% ipython --no-banner

In [1]: import numpy as np

In [2]: np.set_printoptions(precision=2, suppress=True, linewidth=120)

In [3]: rnd = lambda a: np.round(a, 2) + 0

In [4]: W0 = np.load("run17.npy")

In [5]: W0
Out[5]: 
array([[ 0.2 ,  0.5 ,  0.2 ,  0.4 , -1.2 , -0.2 , -1.4 , -0.5 , -1.8 , -1.  ,  0.1 , -0.2 , -0.9 ],
       [ 1.  ,  0.3 , -0.2 , -0.5 ,  0.3 , -1.1 , -0.2 ,  0.1 , -0.3 , -0.9 , -0.3 ,  1.9 , -0.1 ],
       [ 0.6 ,  0.9 ,  2.5 ,  0.8 , -1.1 , -1.  ,  0.8 ,  0.3 , -0.8 ,  0.  ,  0.  ,  1.8 ,  1.8 ],
       [-0.7 , -1.5 , -2.  , -0.7 ,  1.2 , -1.1 ,  0.3 , -0.4 ,  0.9 ,  2.  , -0.6 ,  1.6 , -1.4 ],
       [-0.9 ,  0.2 ,  0.3 ,  0.5 , -2.2 ,  0.2 , -2.  , -1.1 , -0.7 ,  0.4 , -1.  ,  1.2 ,  0.7 ],
       [-0.5 , -1.2 , -1.  , -1.1 , -0.8 ,  0.  ,  0.6 , -0.1 , -0.2 , -0.5 ,  0.7 ,  0.6 ,  0.7 ],
       [ 0.66,  0.9 ,  2.53,  0.79, -1.11, -1.  ,  0.8 ,  0.36, -0.85,  0.01, -0.06,  1.75,  1.81]])

In [6]: def softmax(z):
   ...:     e = np.exp(z - z.max(axis=-1, keepdims=True))
   ...:     return e / e.sum(axis=-1, keepdims=True)
   ...: 

In [7]: rnd(softmax(W0[2]))
Out[7]: array([0.05, 0.07, 0.32, 0.06, 0.01, 0.01, 0.06, 0.04, 0.01, 0.03, 0.03, 0.16, 0.16])

In [8]: S = W0 @ W0.T / np.sqrt(13)

In [9]: rnd(softmax(S))
Out[9]: 
array([[0.56, 0.06, 0.06, 0.01, 0.23, 0.03, 0.06],
       [0.07, 0.39, 0.16, 0.1 , 0.06, 0.06, 0.16],
       [0.  , 0.01, 0.48, 0.  , 0.01, 0.  , 0.49],
       [0.  , 0.01, 0.  , 0.98, 0.  , 0.01, 0.  ],
       [0.07, 0.02, 0.05, 0.01, 0.79, 0.01, 0.05],
       [0.06, 0.1 , 0.06, 0.16, 0.09, 0.48, 0.06],
       [0.  , 0.01, 0.48, 0.  , 0.01, 0.  , 0.49]])

In [10]: rnd(softmax(S)[2] @ W0)
Out[10]: array([ 0.61,  0.88,  2.44,  0.77, -1.1 , -0.98,  0.74,  0.31, -0.82,  0.  , -0.04,  1.76,  1.76])

In [11]: th = np.radians(135)

In [12]: R = np.eye(13)

In [13]: R[3, 3] = R[2, 2] = np.cos(th)

In [14]: R[3, 2], R[2, 3] = -np.sin(th), np.sin(th)

In [15]: Y = W0 @ R.T

In [16]: np.allclose(W0 @ W0.T, Y @ Y.T)
Out[16]: True

In [17]: np.allclose(np.linalg.norm(W0, axis=1), np.linalg.norm(Y, axis=1))
Out[17]: True

In [18]: rng = np.random.default_rng(947578)

In [19]: Y = W0 + rng.integers(-2, 3, (7, 6)) @ rng.integers(-2, 3, (6, 13))

In [20]: rnd(Y)
Out[20]: 
array([[  1.2 ,  -9.5 ,  10.2 ,  -2.6 ,  -6.2 ,  -7.2 , -12.4 , -13.5 ,   1.2 ,  -2.  ,   7.1 ,   3.8 ,  -2.9 ],
       [  1.  ,  -1.7 ,  -2.2 ,  -3.5 ,   2.3 ,   1.9 ,  11.8 ,   7.1 ,   0.7 ,  -1.9 ,  -0.3 ,  -3.1 , -10.1 ],
       [  1.6 ,   1.9 ,   2.5 ,   4.8 ,   2.9 ,  -6.  ,  -1.2 ,   0.3 ,  -6.8 ,  -6.  ,   2.  ,   0.8 ,  -0.2 ],
       [  2.3 ,  -4.5 ,  -2.  ,  -0.7 ,   2.2 ,  -1.1 ,  -2.7 ,  -3.4 ,  -1.1 ,   2.  ,  -0.6 ,   8.6 ,   2.6 ],
       [ -0.9 ,  -9.8 ,   5.3 ,  -8.5 , -10.2 ,   3.2 ,  -2.  ,  -8.1 ,  10.3 ,   7.4 ,   2.  ,   3.2 ,  -1.3 ],
       [ -5.5 ,  -1.2 ,   7.  ,  -6.1 ,  -9.8 ,   1.  ,  -4.4 ,  -4.1 ,   8.8 ,   6.5 ,  -0.3 ,  -0.4 ,   0.7 ],
       [  0.66,   4.9 ,   5.53,   0.79,   2.89,  -9.  ,  -1.2 ,   4.36,  -8.85,  -5.99,  -1.06,   4.75,  -2.19]])

In [21]: rnd(Y - W0)
Out[21]: 
array([[  1., -10.,  10.,  -3.,  -5.,  -7., -11., -13.,   3.,  -1.,   7.,   4.,  -2.],
       [  0.,  -2.,  -2.,  -3.,   2.,   3.,  12.,   7.,   1.,  -1.,   0.,  -5., -10.],
       [  1.,   1.,   0.,   4.,   4.,  -5.,  -2.,   0.,  -6.,  -6.,   2.,  -1.,  -2.],
       [  3.,  -3.,   0.,   0.,   1.,   0.,  -3.,  -3.,  -2.,   0.,   0.,   7.,   4.],
       [  0., -10.,   5.,  -9.,  -8.,   3.,   0.,  -7.,  11.,   7.,   3.,   2.,  -2.],
       [ -5.,   0.,   8.,  -5.,  -9.,   1.,  -5.,  -4.,   9.,   7.,  -1.,  -1.,   0.],
       [  0.,   4.,   3.,   0.,   4.,  -8.,  -2.,   4.,  -8.,  -6.,  -1.,   3.,  -4.]])

In [22]: np.linalg.matrix_rank(Y - W0, tol=1e-8)
Out[22]: np.int64(6)

In [23]: np.abs(Y - W0).sum(axis=1)
Out[23]: array([77., 48., 34., 26., 67., 55., 47.])

In [24]: rnd(np.linalg.svd(Y - W0, compute_uv=False))
Out[24]: array([35.76, 25.15, 16.18, 12.38,  7.67,  1.61,  0.  ])

In [25]: left, s, Vh = np.linalg.svd(Y, full_matrices=False)

In [26]: np.abs(left[:, 0]).round(6).argmax()
Out[26]: np.int64(4)

In [27]: rnd(left.T @ left)
Out[27]: 
array([[1., 0., 0., 0., 0., 0., 0.],
       [0., 1., 0., 0., 0., 0., 0.],
       [0., 0., 1., 0., 0., 0., 0.],
       [0., 0., 0., 1., 0., 0., 0.],
       [0., 0., 0., 0., 1., 0., 0.],
       [0., 0., 0., 0., 0., 1., 0.],
       [0., 0., 0., 0., 0., 0., 1.]])

In [28]: rnd(np.sqrt((s ** 2).sum())), rnd(np.linalg.norm(Y))
Out[28]: (np.float64(50.89), np.float64(50.89))

In [29]: rnd(left.T @ Y @ Vh.T)
Out[29]: 
array([[37.11,  0.  ,  0.  ,  0.  ,  0.  ,  0.  ,  0.  ],
       [ 0.  , 26.4 ,  0.  ,  0.  ,  0.  ,  0.  ,  0.  ],
       [ 0.  ,  0.  , 15.74,  0.  ,  0.  ,  0.  ,  0.  ],
       [ 0.  ,  0.  ,  0.  , 12.85,  0.  ,  0.  ,  0.  ],
       [ 0.  ,  0.  ,  0.  ,  0.  ,  9.72,  0.  ,  0.  ],
       [ 0.  ,  0.  ,  0.  ,  0.  ,  0.  ,  2.57,  0.  ],
       [ 0.  ,  0.  ,  0.  ,  0.  ,  0.  ,  0.  ,  1.36]])

In [30]: (s > 1e-8).sum()
Out[30]: np.int64(7)

In [31]: rnd(s)
Out[31]: array([37.11, 26.4 , 15.74, 12.85,  9.72,  2.57,  1.36])
